% ipython --no-banner

In [1]: import numpy as np

In [2]: import numpy.linalg as la

In [3]: np.set_printoptions(suppress=True, linewidth=100)

In [4]: rd = lambda a: np.round(a, 1) + 0

In [5]: E = np.loadtxt("block0.csv", delimiter=",")

In [6]: E
Out[6]: 
array([[3., 1., 1., 1., 1., 1.],
       [1., 3., 1., 1., 1., 1.],
       [1., 1., 3., 1., 1., 1.],
       [1., 1., 1., 3., 1., 1.],
       [1., 1., 1., 1., 3., 1.],
       [1., 1., 1., 1., 1., 3.]])

In [7]: # symmetric

In [8]: f, v = E[3], E[0]

In [9]: f @ f
Out[9]: np.float64(14.0)

In [10]: p = (f @ v) / (f @ f) * f

In [11]: (v - p) @ f
Out[11]: np.float64(0.0)

In [12]: rd(v - p)
Out[12]: array([ 2.3,  0.3,  0.3, -1.1,  0.3,  0.3])

In [13]: vals, V = la.eigvalsh(E)
---------------------------------------------------------------------------
ValueError                                Traceback (most recent call last)
Cell In[13], line 1
----> 1 vals, V = la.eigvalsh(E)

ValueError: too many values to unpack (expected 2)

In [14]: vals, V = la.eigh(E)

In [15]: (vals > 1e-8).sum(), (vals < -1e-8).sum()
Out[15]: (np.int64(6), np.int64(0))

In [16]: rd(V @ np.diag(vals) @ V.T)
Out[16]: 
array([[3., 1., 1., 1., 1., 1.],
       [1., 3., 1., 1., 1., 1.],
       [1., 1., 3., 1., 1., 1.],
       [1., 1., 1., 3., 1., 1.],
       [1., 1., 1., 1., 3., 1.],
       [1., 1., 1., 1., 1., 3.]])

In [17]: rd(vals.sum()), np.trace(E)
Out[17]: (np.float64(18.0), np.float64(18.0))

In [18]: rd(la.eigvalsh(E + 2 * np.eye(6)))
Out[18]: array([ 4.,  4.,  4.,  4.,  4., 10.])

In [19]: np.abs(V[:, -1]).round(6).argmax()
Out[19]: np.int64(0)

In [20]: rd(la.eigvalsh(E @ E))
Out[20]: array([ 4.,  4.,  4.,  4.,  4., 64.])

In [21]: rd(np.abs(V[:, -1]))
Out[21]: array([0.4, 0.4, 0.4, 0.4, 0.4, 0.4])

In [22]: f = np.array([0, 1, -2, -3, -3, 3])

In [23]: out = E + np.outer(f, np.eye(6)[1])

In [24]: rd(la.det(out) / la.det(E)), rd(1 + la.solve(E, f)[1])
Out[24]: (np.float64(1.8), np.float64(1.8))

In [25]: K = np.load("m.npy")

In [26]: rd(K)
Out[26]: 
array([[-0.8, -0.4,  0.4, -0.2],
       [-0.3, -0.4, -0.8,  0.3],
       [-0.4,  0.6,  0.1,  0.7],
       [ 0.3, -0.6,  0.4,  0.6]])

In [27]: out = np.array([[0, -4], [-1, -1], [-4, 1], [-2, 3]])

In [28]: np.vstack([K, out.T]).shape
Out[28]: (6, 4)

In [29]: rd(out.T @ K.T)
Out[29]: 
array([[-1. ,  3.1, -2.5, -2. ],
       [ 3.5,  1.7,  3.1,  1.5]])

In [30]: la.matrix_rank(np.vstack([K, out.T]))
Out[30]: np.int64(4)

In [31]: rd(K @ out)
Out[31]: 
array([[-1. ,  3.5],
       [ 3.1,  1.7],
       [-2.5,  3.1],
       [-2. ,  1.5]])

In [32]: rd(np.einsum("ij->j", K))
Out[32]: array([-1.2, -0.8,  0.1,  1.4])

In [33]: la.matrix_rank(K @ out)
Out[33]: np.int64(2)

In [34]: x0 = np.array([0, 1, 2, 1])

In [35]: rd(la.inv(K))
Out[35]: 
array([[-0.8, -0.3, -0.4,  0.3],
       [-0.4, -0.4,  0.6, -0.6],
       [ 0.4, -0.8,  0.1,  0.4],
       [-0.2,  0.3,  0.7,  0.6]])

In [36]: rd(np.sort(np.abs(np.degrees(np.angle(la.eigvals(K))))))
Out[36]: array([  0. , 102.5, 102.5, 180. ])

In [37]: data = np.load("data.npy")

In [38]: data
Out[38]: 
array([[ 5,  6,  7,  8,  9, 10],
       [11, 12, 13, 14, 15, 16],
       [17, 18, 19, 20, 21, 22],
       [23, 24, 25, 26, 27, 28],
       [29, 30, 31, 32, 33, 34],
       [35, 36, 37, 38, 39, 40]])

In [39]: # rank 2

In [40]: rd(la.norm(data, 2) / la.norm(data))
Out[40]: np.float64(1.0)

In [41]: la.matrix_rank(data, rtol=0.1)
Out[41]: np.int64(1)
